$ python3 -q
>>> import numpy as np
>>> np.set_printoptions(precision=2, suppress=True, linewidth=160)
>>> J = np.load("layer2.npy")
>>> print(J)
[[0 2 0 0]
 [0 2 0 2]
 [0 2 0 0]
 [2 0 2 1]]
>>> # row 2 repeats row 0
>>> print([round(float(x), 2) for x in np.linalg.svd(J, compute_uv=False)[:3]])
[3.75, 2.98, 1.43]
>>> print(np.argsort(-np.linalg.norm(J, axis=0).round(6), kind="stable")[:3])
[1 3 0]
>>> print(np.linalg.cond(J) > 100)
True
>>> x = np.array([1, -1, -2, 0])
>>> h1 = np.maximum(J @ x, 0)
>>> print(J * (h1 > 1e-9)[:, None])
[[0 0 0 0]
 [0 0 0 0]
 [0 0 0 0]
 [0 0 0 0]]
>>> print(J.T @ h1)
[0 0 0 0]
>>> print(np.maximum(J @ (3 * x), 0))
[0 0 0 0]
>>> Uu, sig, Vt = np.linalg.svd(J, full_matrices=False)
>>> print(np.abs(Vt[0]))
[0.15 0.87 0.15 0.45]
>>> print(np.cumsum(sig ** 2) / np.sum(sig ** 2))
[0.56 0.92 1.   1.  ]
>>> print(np.sqrt((sig ** 2).sum()), np.round(np.linalg.norm(J), 2))
5.0 5.0
>>> print(np.allclose(Uu * sig @ Vt, J))
True
>>> print((sig > 1e-8).sum())
3
>>> print(np.round(Vt @ Vt.T, 2) + 0)
[[1. 0. 0. 0.]
 [0. 1. 0. 0.]
 [0. 0. 1. 0.]
 [0. 0. 0. 1.]]
>>> print(Uu.shape, sig.shape, Vt.shape)
(4, 4) (4,) (4, 4)
>>> print(np.trace(J))
3
>>> print(np.linalg.matrix_power(J, 4))
[[24 48 24 28]
 [28 96 28 62]
 [24 48 24 28]
 [34 56 34 65]]
